% ipython --no-banner

In [1]: import numpy as np

In [2]: from numpy import linalg as LA

In [3]: np.set_printoptions(precision=3, suppress=True, linewidth=200)

In [4]: A = np.loadtxt("a.csv", delimiter=",")

In [5]: print(A)
[[0. 1. 2. 4. 2. 1. 2. 0. 4. 2. 2. 1. 1.]
 [1. 2. 3. 2. 2. 2. 4. 3. 2. 2. 2. 1. 1.]
 [2. 3. 2. 3. 2. 2. 2. 2. 2. 2. 3. 3. 3.]
 [4. 2. 3. 4. 3. 3. 1. 2. 2. 2. 1. 1. 3.]
 [2. 2. 2. 3. 0. 4. 2. 1. 4. 1. 4. 2. 3.]
 [1. 2. 2. 3. 4. 4. 3. 2. 2. 1. 1. 3. 3.]
 [2. 4. 2. 1. 2. 3. 2. 3. 2. 1. 2. 2. 4.]
 [0. 3. 2. 2. 1. 2. 3. 2. 2. 1. 1. 4. 2.]
 [4. 2. 2. 2. 4. 2. 2. 2. 0. 2. 2. 2. 2.]
 [2. 2. 2. 2. 1. 1. 1. 1. 2. 0. 2. 3. 2.]
 [2. 2. 3. 1. 4. 1. 2. 1. 2. 2. 4. 3. 0.]
 [1. 1. 3. 1. 2. 3. 2. 4. 2. 3. 3. 2. 1.]
 [1. 1. 3. 3. 3. 3. 4. 2. 2. 2. 0. 1. 4.]]

In [6]: w, V = LA.eigvalsh(A)
---------------------------------------------------------------------------
ValueError                                Traceback (most recent call last)
Cell In[6], line 1
----> 1 w, V = LA.eigvalsh(A)

ValueError: too many values to unpack (expected 2)

In [7]: w, V = LA.eigh(A)

In [8]: print(np.round(w.sum(), 3), np.trace(A))
26.0 26.0

In [9]: print((w > 1e-8).sum(), (w < -1e-8).sum())
7 6

In [10]: print(np.abs(V[:, -1]))
[0.222 0.268 0.306 0.307 0.3   0.316 0.297 0.252 0.273 0.209 0.264 0.273 0.295]

In [11]: print(np.abs(V[:, -1]).round(6).argmax())
5

In [12]: x0 = np.array([3, 4, 4, 0, -8, 2, 4, 6, 1, 9, -4, 3, 3])

In [13]: rhs = A @ x0

In [14]: print(rhs)
[26. 63. 60. 58. 56. 44. 67. 65. 42. 35. 23. 67. 64.]

In [15]: print(np.round(LA.solve(A, rhs + A[:, 2]), 3) + 0)
[ 3.  4.  5.  0. -8.  2.  4.  6.  1.  9. -4.  3.  3.]

In [16]: print(np.round(LA.solve(A, rhs), 3) + 0)
[ 3.  4.  4.  0. -8.  2.  4.  6.  1.  9. -4.  3.  3.]

In [17]: print(np.round(LA.solve(A, 2 * rhs), 3) + 0)
[  6.   8.   8.   0. -16.   4.   8.  12.   2.  18.  -8.   6.   6.]
